In [1]: import numpy as np

In [2]: np.set_printoptions(precision=3, suppress=True, linewidth=120)

In [3]: arr = np.loadtxt("block0.csv", delimiter=",")

In [4]: arr
Out[4]: 
array([[ 0.,  0.,  0.,  0.,  0., -1.,  0.,  0.,  0.],
       [ 0.,  0.,  1.,  0.,  0.,  0.,  0.,  0.,  0.],
       [ 0.,  0.,  0.,  0.,  0.,  0.,  0.,  0.,  1.],
       [ 0.,  3.,  0.,  0.,  0.,  0.,  0.,  0.,  0.],
       [ 3.,  0.,  0.,  0.,  0.,  0.,  0.,  0.,  0.],
       [ 0.,  0.,  0.,  0.,  0.,  0.,  0.,  0.,  0.],
       [ 0.,  0.,  0.,  0.,  0.,  0.,  0.,  0.,  0.],
       [ 0.,  0.,  0.,  0.,  0.,  0.,  0., -2.,  0.],
       [ 0.,  0.,  0., -3.,  0.,  0.,  0.,  0.,  0.]])

In [5]: arr @ np.linalg.pinv(arr) @ arr
Out[5]: 
array([[ 0.,  0.,  0.,  0.,  0., -1.,  0.,  0.,  0.],
       [ 0.,  0.,  1.,  0.,  0.,  0.,  0.,  0.,  0.],
       [ 0.,  0.,  0.,  0.,  0.,  0.,  0.,  0.,  1.],
       [ 0.,  3.,  0.,  0.,  0.,  0.,  0.,  0.,  0.],
       [ 3.,  0.,  0.,  0.,  0.,  0.,  0.,  0.,  0.],
       [ 0.,  0.,  0.,  0.,  0.,  0.,  0.,  0.,  0.],
       [ 0.,  0.,  0.,  0.,  0.,  0.,  0.,  0.,  0.],
       [ 0.,  0.,  0.,  0.,  0.,  0.,  0., -2.,  0.],
       [ 0.,  0.,  0., -3.,  0.,  0.,  0.,  0.,  0.]])

In [6]: round(float(np.trace(np.linalg.pinv(arr) @ arr)), 3)
Out[6]: 7.0

In [7]: round(np.linalg.norm(arr, 2) / np.linalg.norm(arr), 3)
Out[7]: np.float64(0.514)

In [8]: data = np.loadtxt("run3.csv", delimiter=",")

In [9]: data
Out[9]: 
array([[0., 0., 1., 1., 0., 0., 1., 0., 1., 1., 1.],
       [0., 0., 0., 0., 0., 1., 0., 1., 0., 0., 0.],
       [1., 0., 0., 1., 0., 0., 1., 0., 1., 1., 1.],
       [1., 0., 1., 0., 0., 0., 1., 0., 1., 1., 1.],
       [0., 0., 0., 0., 0., 1., 0., 1., 0., 0., 0.],
       [0., 1., 0., 0., 1., 0., 0., 1., 0., 0., 0.],
       [1., 0., 1., 1., 0., 0., 0., 0., 1., 1., 1.],
       [0., 1., 0., 0., 1., 1., 0., 0., 0., 0., 0.],
       [1., 0., 1., 1., 0., 0., 1., 0., 0., 1., 0.],
       [1., 0., 1., 1., 0., 0., 1., 0., 1., 0., 1.],
       [1., 0., 1., 1., 0., 0., 1., 0., 0., 1., 0.]])

In [10]: ev, V = np.linalg.eigh(data)

In [11]: vec = np.array([-2, 0, 2, 2, 1, 0, 2, 1, -2, 2, 1])

In [12]: (np.sign(V[:, -1].round(6)) == np.sign(V[0, -1].round(6))).astype(int)
Out[12]: array([1, 0, 1, 1, 0, 0, 1, 0, 1, 1, 1])

In [13]: np.round(vec @ data @ vec / (vec @ vec), 3), np.round(ev[0], 3), np.round(ev[-1], 3)
Out[13]: (np.float64(0.222), np.float64(-1.742), np.float64(5.742))

In [14]: np.round(V * np.maximum(ev, 0) @ V.T, 3) + 0
Out[14]: 
array([[0.881, 0.   , 0.881, 0.881, 0.   , 0.   , 0.881, 0.   , 0.767, 0.881, 0.767],
       [0.   , 0.485, 0.   , 0.   , 0.485, 0.621, 0.   , 0.621, 0.   , 0.   , 0.   ],
       [0.881, 0.   , 0.881, 0.881, 0.   , 0.   , 0.881, 0.   , 0.767, 0.881, 0.767],
       [0.881, 0.   , 0.881, 0.881, 0.   , 0.   , 0.881, 0.   , 0.767, 0.881, 0.767],
       [0.   , 0.485, 0.   , 0.   , 0.485, 0.621, 0.   , 0.621, 0.   , 0.   , 0.   ],
       [0.   , 0.621, 0.   , 0.   , 0.621, 0.796, 0.   , 0.796, 0.   , 0.   , 0.   ],
       [0.881, 0.   , 0.881, 0.881, 0.   , 0.   , 0.881, 0.   , 0.767, 0.881, 0.767],
       [0.   , 0.621, 0.   , 0.   , 0.621, 0.796, 0.   , 0.796, 0.   , 0.   , 0.   ],
       [0.767, 0.   , 0.767, 0.767, 0.   , 0.   , 0.767, 0.   , 0.668, 0.767, 0.668],
       [0.881, 0.   , 0.881, 0.881, 0.   , 0.   , 0.881, 0.   , 0.767, 0.881, 0.767],
       [0.767, 0.   , 0.767, 0.767, 0.   , 0.   , 0.767, 0.   , 0.668, 0.767, 0.668]])

In [15]: np.round(np.linalg.eigvalsh(data[1:, 1:]), 3) + 0
Out[15]: array([-1.702, -1.562, -1.   , -1.   , -1.   , -1.   ,  0.   ,  0.   ,  2.562,  4.702])

In [16]: vec @ data @ vec
Out[16]: np.float64(6.0)

In [17]: np.abs(data).sum(axis=1).max(), round(float(np.abs(ev).max()), 3)
Out[17]: (np.float64(6.0), 5.742)

In [18]: left, sig, Vh = np.linalg.svd(data)

In [19]: sig.round(3) + 0
Out[19]: array([5.742, 2.562, 1.742, 1.562, 1.   , 1.   , 1.   , 1.   , 1.   , 0.   , 0.   ])

In [20]: out = left[:, :9] @ np.diag(sig[:9]) @ Vh[:9]

In [21]: out.round(3) + 0
Out[21]: 
array([[0., 0., 1., 1., 0., 0., 1., 0., 1., 1., 1.],
       [0., 0., 0., 0., 0., 1., 0., 1., 0., 0., 0.],
       [1., 0., 0., 1., 0., 0., 1., 0., 1., 1., 1.],
       [1., 0., 1., 0., 0., 0., 1., 0., 1., 1., 1.],
       [0., 0., 0., 0., 0., 1., 0., 1., 0., 0., 0.],
       [0., 1., 0., 0., 1., 0., 0., 1., 0., 0., 0.],
       [1., 0., 1., 1., 0., 0., 0., 0., 1., 1., 1.],
       [0., 1., 0., 0., 1., 1., 0., 0., 0., 0., 0.],
       [1., 0., 1., 1., 0., 0., 1., 0., 0., 1., 0.],
       [1., 0., 1., 1., 0., 0., 1., 0., 1., 0., 1.],
       [1., 0., 1., 1., 0., 0., 1., 0., 0., 1., 0.]])

In [22]: np.round(np.linalg.norm(data - out, 2), 3), round(float(sig[9]), 3)
Out[22]: (np.float64(0.0), 0.0)

In [23]: round(np.abs(data - out).max(), 3)
Out[23]: np.float64(0.0)

In [24]: data @ data
Out[24]: 
array([[6., 0., 5., 5., 0., 0., 5., 0., 4., 5., 4.],
       [0., 2., 0., 0., 2., 1., 0., 1., 0., 0., 0.],
       [5., 0., 6., 5., 0., 0., 5., 0., 4., 5., 4.],
       [5., 0., 5., 6., 0., 0., 5., 0., 4., 5., 4.],
       [0., 2., 0., 0., 2., 1., 0., 1., 0., 0., 0.],
       [0., 1., 0., 0., 1., 3., 0., 2., 0., 0., 0.],
       [5., 0., 5., 5., 0., 0., 6., 0., 4., 5., 4.],
       [0., 1., 0., 0., 1., 2., 0., 3., 0., 0., 0.],
       [4., 0., 4., 4., 0., 0., 4., 0., 5., 4., 5.],
       [5., 0., 5., 5., 0., 0., 5., 0., 4., 6., 4.],
       [4., 0., 4., 4., 0., 0., 4., 0., 5., 4., 5.]])

In [25]: np.flatnonzero(np.linalg.matrix_power((data != 0) + (data.T != 0) + np.eye(11), 11)[10])
Out[25]: array([ 0,  2,  3,  6,  8,  9, 10])

In [26]: np.round(np.linalg.det(data), 3)
Out[26]: np.float64(0.0)

In [27]: (np.linalg.matrix_power((data != 0) + (data.T != 0) + np.eye(11), 11) > 0).astype(int)
Out[27]: 
array([[1, 0, 1, 1, 0, 0, 1, 0, 1, 1, 1],
       [0, 1, 0, 0, 1, 1, 0, 1, 0, 0, 0],
       [1, 0, 1, 1, 0, 0, 1, 0, 1, 1, 1],
       [1, 0, 1, 1, 0, 0, 1, 0, 1, 1, 1],
       [0, 1, 0, 0, 1, 1, 0, 1, 0, 0, 0],
       [0, 1, 0, 0, 1, 1, 0, 1, 0, 0, 0],
       [1, 0, 1, 1, 0, 0, 1, 0, 1, 1, 1],
       [0, 1, 0, 0, 1, 1, 0, 1, 0, 0, 0],
       [1, 0, 1, 1, 0, 0, 1, 0, 1, 1, 1],
       [1, 0, 1, 1, 0, 0, 1, 0, 1, 1, 1],
       [1, 0, 1, 1, 0, 0, 1, 0, 1, 1, 1]])

In [28]: np.round(np.trace(np.linalg.pinv(data) @ data), 3)
Out[28]: np.float64(9.0)

In [29]: np.linalg.lstsq(data[:-1].T, data[-1])[2]
Out[29]: np.int32(9)

In [30]: np.abs(np.diag(np.linalg.qr(data)[1])) > 1e-9
Out[30]: array([ True,  True,  True,  True, False,  True,  True,  True,  True,  True, False])
